$ python -q
>>> import numpy as np
>>> np.set_printoptions(precision=2, suppress=True, linewidth=120)
>>> def rd(a):
...     return np.round(a, 2) + 0
... 
>>> M = np.array([[3, 4, 1, 2, 3],
...     [4, 4, 4, 1, 0],
...     [2, 1, 4, 3, 0],
...     [0, 1, 1, 1, 1],
...     [5, 2, 2, 5, 3]])
>>> M
array([[3, 4, 1, 2, 3],
       [4, 4, 4, 1, 0],
       [2, 1, 4, 3, 0],
       [0, 1, 1, 1, 1],
       [5, 2, 2, 5, 3]])
>>> rd(np.linalg.norm(M, 2) / np.linalg.norm(M))
np.float64(0.91)
>>> np.linalg.cond(M) > 100
np.True_
>>> [round(float(x), 2) for x in np.linalg.svd(M, compute_uv=False)[:3]]
[12.49, 4.2, 3.54]
>>> A2 = M ** -1
Traceback (most recent call last):
  File "<python-input-8>", line 1, in <module>
    A2 = M ** -1
         ~~^^~~~
ValueError: Integers to negative integer powers are not allowed.
>>> A2 = np.linalg.inv(M)
>>> np.allclose(A2, M.T)
False
>>> rd(A2)
array([[-1.  ,  0.67, -1.  ,  1.  ,  0.67],
       [ 2.44, -1.22,  2.11, -3.33, -1.33],
       [-2.11,  1.22, -1.78,  3.33,  1.  ],
       [ 2.67, -1.67,  2.67, -4.  , -1.33],
       [-3.  ,  1.67, -3.  ,  5.  ,  1.67]])
>>> rd(np.linalg.det(M) * np.linalg.det(A2))
np.float64(1.0)
>>> rd(np.linalg.inv(A2))
array([[3., 4., 1., 2., 3.],
       [4., 4., 4., 1., 0.],
       [2., 1., 4., 3., 0.],
       [0., 1., 1., 1., 1.],
       [5., 2., 2., 5., 3.]])
>>> r0, r1 = M[1], M[0]
>>> r0 @ r0
np.int64(49)
>>> pr = (r0 @ r1) / (r0 @ r0) * r0
>>> rd(r1 - pr)
array([ 0.22,  1.22, -1.78,  1.31,  3.  ])
>>> np.outer(r0, r1)
array([[12, 16,  4,  8, 12],
       [12, 16,  4,  8, 12],
       [12, 16,  4,  8, 12],
       [ 3,  4,  1,  2,  3],
       [ 0,  0,  0,  0,  0]])
>>> (r1 - pr) @ r0
np.float64(0.0)
>>> np.linalg.matrix_rank(np.outer(r0, r1))
np.int64(1)
>>> left, sig, Vt = np.linalg.svd(M)
>>> rd(sig)
array([12.49,  4.2 ,  3.54,  1.68,  0.09])
>>> np.argmax(sig[:-1] / (sig[1:] + 1e-6)) + 1
np.int64(4)
>>> A2 = left[:, :4] @ np.diag(sig[:4]) @ Vt[:4]
>>> rd(np.linalg.norm(M - A2) / np.linalg.norm(M))
np.float64(0.01)
>>> r0 = np.array([-2, -6, -3, 6, -8])
>>> A2 = M + np.outer(r0, np.eye(5)[3])
>>> np.linalg.matrix_rank(A2 - M)
np.int64(1)
>>> arr = np.loadtxt("arr.csv", delimiter=",")
>>> arr
array([[-0.03, -2.85,  0.93],
       [-1.02, -1.25,  2.53],
       [ 0.66, -2.47,  1.57],
       [-1.94, -0.01,  2.29],
       [ 1.26,  2.69, -0.41],
       [-0.75,  2.04, -2.07],
       [ 0.75, -1.81, -2.27],
       [-1.5 , -2.18, -1.41],
       [ 0.37,  2.85, -0.87],
       [-2.11, -1.64,  1.37],
       [-1.32, -2.35,  1.32],
       [-1.69, -0.05, -2.48],
       [ 0.15,  2.9 ,  0.76],
       [-1.94,  2.22,  0.58],
       [ 0.64,  2.85,  0.69],
       [-0.77,  2.31, -1.75],
       [ 2.94,  0.58, -0.06],
       [-0.33,  2.98,  0.16],
       [-2.74,  0.2 ,  1.2 ],
       [ 1.66,  2.09, -1.37],
       [ 2.61, -1.43, -0.37],
       [ 0.86, -2.87,  0.12],
       [-2.36, -1.69, -0.76],
       [ 2.57, -0.77, -1.35],
       [ 0.43, -2.96, -0.17],
       [-2.06, -1.92,  1.03]])
>>> x0 = np.array([0, 4, 4])
>>> target = arr @ x0
>>> rd(np.linalg.solve(arr.T @ arr, arr.T @ target))
array([0., 4., 4.])
>>> try:
...     np.linalg.solve(arr, target)
... except np.linalg.LinAlgError as e:
...     print(repr(e))
... 
LinAlgError('Last 2 dimensions of the array must be square')
>>> rd(np.linalg.pinv(arr) @ arr)
array([[1., 0., 0.],
       [0., 1., 0.],
       [0., 0., 1.]])
>>> rng = np.random.default_rng(45)
>>> target = target + 0.02 * rng.normal(size=26)
>>> rd(target)
array([ -7.69,   5.11,  -3.6 ,   9.14,   9.12,  -0.11, -16.31, -14.35,   7.9 ,  -1.07,  -4.12, -10.13,  14.63,  11.2 ,
        14.14,   2.21,   2.08,  12.58,   5.6 ,   2.89,  -7.21, -11.02,  -9.83,  -8.5 , -12.49,  -3.56])
>>> beta, *_ = np.linalg.lstsq(arr, target)
>>> [round(float(np.linalg.norm(np.linalg.solve(arr.T @ arr + lam * np.eye(3), arr.T @ target))), 2) for lam in (0, 1, 10, 100)]
[5.66, 5.55, 4.81, 2.25]
>>> rd(np.linalg.norm(target - arr @ beta))
np.float64(0.08)
>>> beta.round()
array([0., 4., 4.])
